$ python3 -q
>>> import numpy as np
>>> from numpy import linalg as LA
>>> np.set_printoptions(precision=1, suppress=True, linewidth=160, legacy="1.25")
>>> def rnd(a):
...     return np.round(a, 1) + 0
... 
>>> M = np.load("test12.npy")
>>> print(M)
[[ 2  0  0  3  1  2  0  1  3  1  0  1  3]
 [ 3  2  1  6  2  5  0  3  4  4  3  2  3]
 [ 3  4  1  9  4  7  0  5  6  7  6  3  4]
 [ 4  6  3  9  6 10  3  8  7  7  6  5  6]
 [ 7  9  4 11  9 10  3  9  7  9  7  7  9]
 [ 9 10  4 14  9 10  4  9  7 12  7  7  9]
 [10 10  5 14 11 11  7  9  9 12  8  8  9]
 [12 13  5 17 11 11  7 11 12 12 10  8 10]
 [12 14  6 19 14 11  8 13 14 12 11  8 10]
 [14 17  9 22 17 12  8 14 16 13 13 11 13]
 [17 20 12 22 20 12  8 14 16 16 16 14 15]
 [20 22 13 25 23 13  8 14 19 19 19 16 17]
 [23 25 16 28 23 15  9 15 22 20 20 16 19]
 [26 26 19 28 26 17 10 18 23 22 21 19 20]
 [26 29 20 29 26 17 12 21 25 22 22 19 22]
 [26 32 21 30 29 19 13 24 26 24 24 20 22]
 [26 33 22 30 32 20 13 26 27 27 25 20 25]
 [29 34 23 30 34 23 13 29 28 30 28 22 25]
 [30 36 26 32 36 25 13 30 30 32 30 22 28]
 [31 37 26 35 39 26 16 30 32 34 30 23 31]
 [31 38 27 38 42 28 18 33 33 34 30 23 34]]
>>> P = M @ LA.solve(M.T @ M, M.T)
>>> print(np.allclose(P @ P, P))
True
>>> print(rnd(np.diag(P)))
[0.7 0.3 0.7 0.6 0.7 0.8 0.6 0.6 0.6 0.4 0.4 0.7 0.7 0.7 0.8 0.5 0.6 0.6 0.5 0.5 0.8]
>>> print(rnd(np.trace(P)))
13.0
>>> A2 = np.array([[3, -2],
...     [-1, 2],
...     [1, 2],
...     [0, 3],
...     [3, -3],
...     [-3, 2],
...     [3, 2],
...     [-1, -1],
...     [-3, -3],
...     [-3, 2],
...     [1, -3],
...     [2, -2],
...     [2, 2]])
>>> print(A2.T @ M.T)
[[ -2 -15 -27 -16   4   3  16  12  17  33  55  62  60  74  74  70  69  67  66  79  88]
 [  2   8   8  14  15  30  21  17   9   8   0 -10   4  -6   1  -1   0 -15  -6   4  16]]
>>> print(LA.matrix_rank(M @ A2))
2
>>> print(np.vstack([M, A2.T]).shape)
(23, 13)
>>> vec = np.array([9, -4, 7, -9, -3, 4, -3, -3, 1, -3, -3, 8, -7])
>>> rhs = M @ vec
>>> print(rnd(LA.solve(M.T @ M, M.T @ rhs)))
[ 9. -4.  7. -9. -3.  4. -3. -3.  1. -3. -3.  8. -7.]
>>> print(rhs)
[ -20  -45  -99  -93 -115 -140 -128 -165 -199 -211 -192 -211 -217 -177 -221 -251 -291 -265 -293 -346 -406]
>>> rng = np.random.default_rng(27)
>>> rhs = rhs + 0.1 * rng.normal(size=21)
>>> print(rnd(rhs))
[ -19.9  -44.9  -98.9  -93.1 -114.9 -140.  -128.  -164.9 -199.  -211.1 -192.  -211.1 -217.2 -177.  -221.  -251.2 -291.  -265.  -293.  -346.1 -406. ]
>>> coef, *_ = LA.lstsq(M, rhs)
>>> print(rnd(LA.norm(rhs - M @ coef)))
0.2
